$ python -q
>>> import numpy as np
>>> np.set_printoptions(precision=1, suppress=True, linewidth=200)
>>> rnd = lambda a: np.round(a, 1) + 0
>>> data = np.loadtxt("arr.csv", delimiter=",")
>>> data
array([[-1.,  1., -2., -1., -1.,  0.,  2.,  1.,  3.,  3., -1.,  3.],
       [ 3., -1.,  1., -2., -1., -1.,  0.,  2.,  1.,  3.,  3., -1.],
       [-1.,  3., -1.,  1., -2., -1., -1.,  0.,  2.,  1.,  3.,  3.],
       [ 3., -1.,  3., -1.,  1., -2., -1., -1.,  0.,  2.,  1.,  3.],
       [ 3.,  3., -1.,  3., -1.,  1., -2., -1., -1.,  0.,  2.,  1.],
       [ 1.,  3.,  3., -1.,  3., -1.,  1., -2., -1., -1.,  0.,  2.],
       [ 2.,  1.,  3.,  3., -1.,  3., -1.,  1., -2., -1., -1.,  0.],
       [ 0.,  2.,  1.,  3.,  3., -1.,  3., -1.,  1., -2., -1., -1.],
       [-1.,  0.,  2.,  1.,  3.,  3., -1.,  3., -1.,  1., -2., -1.],
       [-1., -1.,  0.,  2.,  1.,  3.,  3., -1.,  3., -1.,  1., -2.],
       [-2., -1., -1.,  0.,  2.,  1.,  3.,  3., -1.,  3., -1.,  1.],
       [ 1., -2., -1., -1.,  0.,  2.,  1.,  3.,  3., -1.,  3., -1.]])
>>> rng = np.random.default_rng(2331)
>>> lab = rng.permutation(12)
>>> lab
array([ 0,  2, 11,  4,  8,  1,  7,  6, 10,  3,  5,  9])
>>> A2 = data[lab][:, lab]
>>> np.allclose(A2, data)
False
>>> np.trace(A2)
np.float64(-12.0)
>>> np.diag(A2)
array([-1., -1., -1., -1., -1., -1., -1., -1., -1., -1., -1., -1.])
>>> rnd(np.sort(np.abs(np.linalg.eigvals(A2))))
array([ 2.2,  2.2,  2.6,  2.6,  3.6,  3.6,  7. ,  7. ,  8.2,  8.2, 10.2, 10.2])
>>> def softmax(z):
...     e = np.exp(z - z.max(axis=-1, keepdims=True))
...     return e / e.sum(axis=-1, keepdims=True)
... 
>>> rnd(softmax(data[9]))
array([0. , 0. , 0. , 0.1, 0. , 0.3, 0.3, 0. , 0.3, 0. , 0. , 0. ])
>>> rnd(softmax(data).sum(axis=1))
array([1., 1., 1., 1., 1., 1., 1., 1., 1., 1., 1., 1.])
>>> scores = data @ data.T / np.sqrt(12)
>>> softmax(scores).round(6).argmax(axis=1)
array([ 0,  1,  2,  3,  4,  5,  6,  7,  8,  9, 10, 11])
>>> rnd(softmax(scores + np.triu(np.full(scores.shape, -np.inf), 1)))
array([[1., 0., 0., 0., 0., 0., 0., 0., 0., 0., 0., 0.],
       [0., 1., 0., 0., 0., 0., 0., 0., 0., 0., 0., 0.],
       [0., 0., 1., 0., 0., 0., 0., 0., 0., 0., 0., 0.],
       [0., 0., 0., 1., 0., 0., 0., 0., 0., 0., 0., 0.],
       [0., 0., 0., 0., 1., 0., 0., 0., 0., 0., 0., 0.],
       [0., 0., 0., 0., 0., 1., 0., 0., 0., 0., 0., 0.],
       [0., 0., 0., 0., 0., 0., 1., 0., 0., 0., 0., 0.],
       [0., 0., 0., 0., 0., 0., 0., 1., 0., 0., 0., 0.],
       [0., 0., 0., 0., 0., 0., 0., 0., 1., 0., 0., 0.],
       [0., 0., 0., 0., 0., 0., 0., 0., 0., 1., 0., 0.],
       [0., 0., 0., 0., 0., 0., 0., 0., 0., 0., 1., 0.],
       [0., 0., 0., 0., 0., 0., 0., 0., 0., 0., 0., 1.]])
>>> x0 = np.array([3, 1, 0, 2, 2, 1, 0, 1, 3, 1, 3, 1])
>>> target = data @ x0
>>> target
array([ 7., 17., 16., 13., 20.,  5.,  5.,  9.,  2., 13., -1., 20.])
>>> rnd(np.linalg.solve(data, data[:, 9]))
array([0., 0., 0., 0., 0., 0., 0., 0., 0., 1., 0., 0.])
>>> rnd(np.linalg.solve(data, -2 * target))
array([-6., -2.,  0., -4., -4., -2.,  0., -2., -6., -2., -6., -2.])
>>> rnd(np.linalg.solve(data, target + data[:, 10]))
array([3., 1., 0., 2., 2., 1., 0., 1., 3., 1., 4., 1.])
>>> rnd(np.linalg.solve(data, target))
array([3., 1., 0., 2., 2., 1., 0., 1., 3., 1., 3., 1.])
>>> rnd(np.linalg.solve(data.T, data[3]))
array([0., 0., 0., 1., 0., 0., 0., 0., 0., 0., 0., 0.])
>>> data[1] @ data[3]
np.float64(20.0)
>>> rnd(np.linalg.norm(data, axis=1))
array([6.4, 6.4, 6.4, 6.4, 6.4, 6.4, 6.4, 6.4, 6.4, 6.4, 6.4, 6.4])
>>> rnd(np.linalg.norm(data, axis=0))
array([6.4, 6.4, 6.4, 6.4, 6.4, 6.4, 6.4, 6.4, 6.4, 6.4, 6.4, 6.4])
>>> rnd(np.linalg.norm(data, 1)), rnd(np.linalg.norm(data, np.inf))
(np.float64(19.0), np.float64(19.0))
>>> rnd(np.linalg.norm(data[1], 1)), rnd(np.linalg.norm(data[1], np.inf))
(np.float64(19.0), np.float64(3.0))
>>> lab = rng.integers(0, 2, 12)
>>> X = (lab[:, None] == lab) * 4 + np.eye(12)
>>> X
array([[5., 0., 4., 4., 0., 0., 0., 4., 0., 0., 4., 0.],
       [0., 5., 0., 0., 4., 4., 4., 0., 4., 4., 0., 4.],
       [4., 0., 5., 4., 0., 0., 0., 4., 0., 0., 4., 0.],
       [4., 0., 4., 5., 0., 0., 0., 4., 0., 0., 4., 0.],
       [0., 4., 0., 0., 5., 4., 4., 0., 4., 4., 0., 4.],
       [0., 4., 0., 0., 4., 5., 4., 0., 4., 4., 0., 4.],
       [0., 4., 0., 0., 4., 4., 5., 0., 4., 4., 0., 4.],
       [4., 0., 4., 4., 0., 0., 0., 5., 0., 0., 4., 0.],
       [0., 4., 0., 0., 4., 4., 4., 0., 5., 4., 0., 4.],
       [0., 4., 0., 0., 4., 4., 4., 0., 4., 5., 0., 4.],
       [4., 0., 4., 4., 0., 0., 0., 4., 0., 0., 5., 0.],
       [0., 4., 0., 0., 4., 4., 4., 0., 4., 4., 0., 5.]])
>>> lab = rng.permutation(12)
>>> A2 = X[:, lab] * rng.choice([-1, 1], 12)
>>> A2
array([[-4.,  0., -4.,  0.,  0.,  0., -0.,  0.,  0.,  4., -4.,  5.],
       [-0.,  4., -0.,  4.,  4.,  4., -4.,  5.,  4.,  0., -0.,  0.],
       [-4.,  0., -5.,  0.,  0.,  0., -0.,  0.,  0.,  4., -4.,  4.],
       [-5.,  0., -4.,  0.,  0.,  0., -0.,  0.,  0.,  4., -4.,  4.],
       [-0.,  4., -0.,  4.,  4.,  4., -4.,  4.,  5.,  0., -0.,  0.],
       [-0.,  4., -0.,  4.,  4.,  5., -4.,  4.,  4.,  0., -0.,  0.],
       [-0.,  4., -0.,  4.,  5.,  4., -4.,  4.,  4.,  0., -0.,  0.],
       [-4.,  0., -4.,  0.,  0.,  0., -0.,  0.,  0.,  4., -5.,  4.],
       [-0.,  4., -0.,  4.,  4.,  4., -5.,  4.,  4.,  0., -0.,  0.],
       [-0.,  5., -0.,  4.,  4.,  4., -4.,  4.,  4.,  0., -0.,  0.],
       [-4.,  0., -4.,  0.,  0.,  0., -0.,  0.,  0.,  5., -4.,  4.],
       [-0.,  4., -0.,  5.,  4.,  4., -4.,  4.,  4.,  0., -0.,  0.]])
>>> left, _, vt = np.linalg.svd(X.T @ A2)
>>> rnd(np.linalg.lstsq(X, A2)[0])
array([[ 0.,  0.,  0.,  0.,  0.,  0.,  0.,  0.,  0.,  0.,  0.,  1.],
       [ 0.,  0.,  0.,  0.,  0.,  0.,  0.,  1.,  0.,  0.,  0.,  0.],
       [ 0.,  0., -1.,  0.,  0.,  0.,  0.,  0.,  0.,  0.,  0.,  0.],
       [-1.,  0.,  0.,  0.,  0.,  0.,  0.,  0.,  0.,  0.,  0.,  0.],
       [ 0.,  0.,  0.,  0.,  0.,  0.,  0.,  0.,  1.,  0.,  0.,  0.],
       [ 0.,  0.,  0.,  0.,  0.,  1.,  0.,  0.,  0.,  0.,  0.,  0.],
       [ 0.,  0.,  0.,  0.,  1.,  0.,  0.,  0.,  0.,  0.,  0.,  0.],
       [ 0.,  0.,  0.,  0.,  0.,  0.,  0.,  0.,  0.,  0., -1.,  0.],
       [ 0.,  0.,  0.,  0.,  0.,  0., -1.,  0.,  0.,  0.,  0.,  0.],
       [ 0.,  1.,  0.,  0.,  0.,  0.,  0.,  0.,  0.,  0.,  0.,  0.],
       [ 0.,  0.,  0.,  0.,  0.,  0.,  0.,  0.,  0.,  1.,  0.,  0.],
       [ 0.,  0.,  0.,  1.,  0.,  0.,  0.,  0.,  0.,  0.,  0.,  0.]])
>>> lab
array([ 3,  9,  2, 11,  6,  5,  8,  1,  4, 10,  7,  0])
>>> x0 = np.array([3, 2, 4, 2, 0, 4, 3, 4, 0, 4, 4, 4])
>>> target = X @ x0
>>> coef, lr = np.zeros(12), 1 / np.linalg.norm(X, 2) ** 2
>>> for i in range(5):
...     coef -= lr * X.T @ (X @ coef - target)
...     if i % 1 == 0: print(i, round(np.linalg.norm(X @ coef - target), 1))
... 
0 76.1
1 36.4
2 17.8
3 9.5
4 6.1
>>> rnd(coef)
array([3.3, 2.4, 3.3, 3.3, 2.4, 2.4, 2.4, 3.3, 2.4, 2.4, 3.3, 2.4])
>>> W = np.array([[-2, 1, 1, -3, -3],
...     [0, 0, 3, 2, 0],
...     [1, 1, -2, 2, -2],
...     [-1, 3, 3, 3, -2],
...     [-1, -3, -2, -1, 3],
...     [2, -2, 2, -2, 2],
...     [-3, -1, 1, 2, -2],
...     [2, 1, -1, -1, 1],
...     [0, 2, -3, 1, 1],
...     [3, -1, 3, -1, 3],
...     [-1, 2, 3, -1, 1],
...     [-3, 3, -2, -2, 0]])
>>> coef = np.array([0, 3, 2, 3, 1])
>>> act = np.maximum(X @ W + coef, 0)
>>> act
array([[ 0., 36., 19.,  0.,  0.],
       [ 0.,  0., 13.,  1., 29.],
       [ 0., 36., 16.,  5.,  0.],
       [ 0., 38., 21.,  6.,  0.],
       [ 0.,  0.,  8.,  0., 32.],
       [ 0.,  0., 12.,  0., 31.],
       [ 0.,  0., 11.,  1., 27.],
       [ 0., 36., 17.,  2.,  0.],
       [ 0.,  0.,  7.,  0., 30.],
       [ 0.,  0., 13.,  0., 32.],
       [ 0., 37., 21.,  2.,  0.],
       [ 0.,  0.,  8.,  0., 29.]])
>>> np.linalg.matrix_rank(act)
np.int64(4)
>>> rnd((act > 0).mean(axis=0))
array([0. , 0.4, 1. , 0.5, 0.6])
>>> basis = np.array([[0, 4, 8], [9, 6, 0], [8, 9, 2], [3, 5, 9], [7, 2, 7]])
>>> W @ basis
array([[-13, -14, -62],
       [ 30,  37,  24],
       [-15,  -2,   8],
       [ 46,  52,  11],
       [-25, -39,   0],
       [  6,   8,  16],
       [ -9,  -3, -18],
       [  5,   2,  12],
       [  4,  -8,  10],
       [ 33,  34,  42],
       [ 46,  32,  -4],
       [  5, -22, -46]])
>>> (act @ basis).round(6).argmax(axis=1)
array([0, 0, 0, 0, 0, 0, 0, 0, 0, 0, 0, 0])
